In [1]: import numpy as np

In [2]: import numpy.linalg as la

In [3]: np.set_printoptions(suppress=True, linewidth=160)

In [4]: arr = np.loadtxt("sample14.csv", delimiter=",")

In [5]: arr
Out[5]: 
array([[0., 0., 0., 0.],
       [0., 0., 0., 2.],
       [0., 0., 0., 0.]])

In [6]: np.allclose(arr[:-1].T @ la.lstsq(arr[:-1].T, arr[-1])[0], arr[-1])
Out[6]: True

In [7]: np.unique(arr.round(6), axis=0).shape
Out[7]: (2, 4)

In [8]: la.lstsq(arr[:-1].T, arr[-1])[2]
Out[8]: np.int32(1)

In [9]: np.round(arr @ la.pinv(arr) @ arr, 1)
Out[9]: 
array([[0., 0., 0., 0.],
       [0., 0., 0., 2.],
       [0., 0., 0., 0.]])

In [10]: round(float(np.trace(la.pinv(arr) @ arr)), 1)
Out[10]: 1.0

In [11]: la.inv(arr)
LinAlgError: Last 2 dimensions of the array must be square


In [12]: np.argsort(-la.norm(arr, axis=0).round(6), kind="stable")[:3]
Out[12]: array([3, 0, 1])

In [13]: round(float(la.norm(arr, 2) / la.norm(arr)), 1)
Out[13]: 1.0

In [14]: la.cond(arr) > 100
Out[14]: np.True_

In [15]: [round(float(x), 1) for x in la.svd(arr, compute_uv=False)[:3]]
Out[15]: [2.0, 0.0, 0.0]

In [16]: la.matrix_rank(arr, rtol=0.1)
Out[16]: np.int64(1)

In [17]: Y = np.array([[1, 3, 3], [3, 0, 3], [0, 3, 3], [2, 0, 1]])

In [18]: np.vstack([arr, Y.T]).shape
Out[18]: (6, 4)

In [19]: np.einsum("ij,ij->", arr, Y)
ValueError: operands could not be broadcast together with remapped shapes [original->remapped]: (3,4)->(3,4) (4,3)->(4,3) 


In [20]: np.einsum("ik,kj->ij", arr, Y)
Out[20]: 
array([[0., 0., 0.],
       [4., 0., 2.],
       [0., 0., 0.]])

In [21]: np.einsum("ij,ij->i", arr, arr)
Out[21]: array([0., 4., 0.])

In [22]: np.einsum("ik,kj->ji", arr, Y)
Out[22]: 
array([[0., 4., 0.],
       [0., 0., 0.],
       [0., 2., 0.]])

In [23]: la.matrix_rank(arr @ Y)
Out[23]: np.int64(1)

In [24]: la.matrix_rank(np.vstack([arr, Y.T]))
Out[24]: np.int64(4)
